In [1]: import numpy as np

In [2]: np.set_printoptions(suppress=True, linewidth=100)

In [3]: def tidy(a):
   ...:     return np.round(a, 1) + 0
   ...: 

In [4]: data = np.load("x.npy")

In [5]: data
Out[5]: 
array([[ 20,  -2,  30],
       [ -2,  29, -15],
       [ 30, -15,  50]])

In [6]: # rank 2

In [7]: np.linalg.lstsq(data[:-1].T, data[-1])[2]
Out[7]: np.int32(2)

In [8]: np.abs(np.diag(np.linalg.qr(data)[1])) > 1e-9
Out[8]: array([ True,  True, False])

In [9]: tidy(np.trace(np.linalg.pinv(data) @ data))
Out[9]: np.float64(2.0)

In [10]: tidy(data @ np.linalg.pinv(data) @ data)
Out[10]: 
array([[ 20.,  -2.,  30.],
       [ -2.,  29., -15.],
       [ 30., -15.,  50.]])

In [11]: f = np.array([-2, -3, 1])

In [12]: np.convolve(data[0], f)
Out[12]: array([-40, -56, -34, -92,  30])

In [13]: np.polyval(f, data[0])
Out[13]: array([ -859,    -1, -1889])

In [14]: print(np.array([np.convolve(row, f, "same") for row in data]))
[[ -56  -34  -92]
 [ -52  -59   74]
 [ -60  -25 -165]]

In [15]: rk = np.linalg.matrix_rank(data)

In [16]: rk
Out[16]: np.int64(2)

In [17]: N = np.linalg.svd(data)[2][rk:].T

In [18]: [int(np.linalg.matrix_rank(data[:, :j + 1])) for j in range(3)]
Out[18]: [1, 2, 2]

In [19]: tidy(N[:, 0] / N[np.abs(N[:, 0]).round(6).argmax(), 0])
Out[19]: array([ 1. , -0.3, -0.7])

In [20]: np.allclose(data @ N, 0)
Out[20]: True

In [21]: tidy(N @ N.T)
Out[21]: 
array([[ 0.6, -0.2, -0.4],
       [-0.2,  0.1,  0.1],
       [-0.4,  0.1,  0.3]])

In [22]: [int(np.linalg.matrix_rank(data[:i])) for i in range(1, len(data) + 1)]
Out[22]: [1, 2, 2]

In [23]: print([int(np.linalg.matrix_rank(np.delete(data, i, axis=0))) for i in range(3)])
[2, 2, 2]

In [24]: N.shape
Out[24]: (3, 1)

In [25]: K = np.loadtxt("out8.csv", delimiter=",")

In [26]: K
Out[26]: 
array([[1. , 0.2, 0. ],
       [0.2, 1. , 0.2],
       [0. , 0.2, 1. ]])

In [27]: x = np.ones(3)

In [28]: for _ in range(7):
    ...:     x = K @ x
    ...:     x /= np.linalg.norm(x)
    ...:     print(round(x @ K @ x, 1))
    ...: 
1.3
1.3
1.3
1.3
1.3
1.3
1.3

In [29]: print(tidy(np.linalg.eigvalsh(K)[-1]))
1.3

In [30]: f = np.array([2, 3, -1])

In [31]: Y = K + np.outer(f, np.eye(3)[2])

In [32]: tidy(np.linalg.det(Y) / np.linalg.det(K)), tidy(1 + np.linalg.solve(K, f)[2])
Out[32]: (np.float64(-0.6), np.float64(-0.6))

In [33]: Y
Out[33]: 
array([[1. , 0.2, 2. ],
       [0.2, 1. , 3.2],
       [0. , 0.2, 0. ]])

In [34]: np.linalg.matrix_rank(Y - K)
Out[34]: np.int64(1)

In [35]: np.linalg.matrix_rank(np.linalg.inv(Y) - np.linalg.inv(K), tol=1e-8)
Out[35]: np.int64(1)

In [36]: tidy(np.linalg.det(K[::-1]))
Out[36]: np.float64(-0.9)

In [37]: tidy(np.poly(K))
Out[37]: array([ 1. , -3. ,  2.9, -0.9])

In [38]: U, sigma, vt = np.linalg.svd(data)

In [39]: vecs = vt[:(sigma > 1e-8).sum()]

In [40]: rng = np.random.default_rng(91935)

In [41]: x = data[2] + -1 * data[0] + rng.integers(2) * np.eye(3)[1]

In [42]: x
Out[42]: array([ 10., -13.,  20.])

In [43]: tidy(vecs.T @ vecs)
Out[43]: 
array([[ 0.4,  0.2,  0.4],
       [ 0.2,  0.9, -0.1],
       [ 0.4, -0.1,  0.7]])

In [44]: tidy(np.linalg.norm(x - vecs.T @ vecs @ x))
Out[44]: np.float64(0.0)

In [45]: tidy(np.diag(vecs.T @ vecs))
Out[45]: array([0.4, 0.9, 0.7])

In [46]: print(np.allclose(vecs.T @ vecs @ x, x))
True

In [47]: vals, vecs = np.linalg.eig(K)

In [48]: tidy(vals)
Out[48]: array([0.7, 1. , 1.3])

In [49]: tidy(np.sort(np.linalg.eigvals(K @ K)))
Out[49]: array([0.5, 1. , 1.6])

In [50]: tidy(K @ vecs[:, 0] - vals[0] * vecs[:, 0])
Out[50]: array([0., 0., 0.])
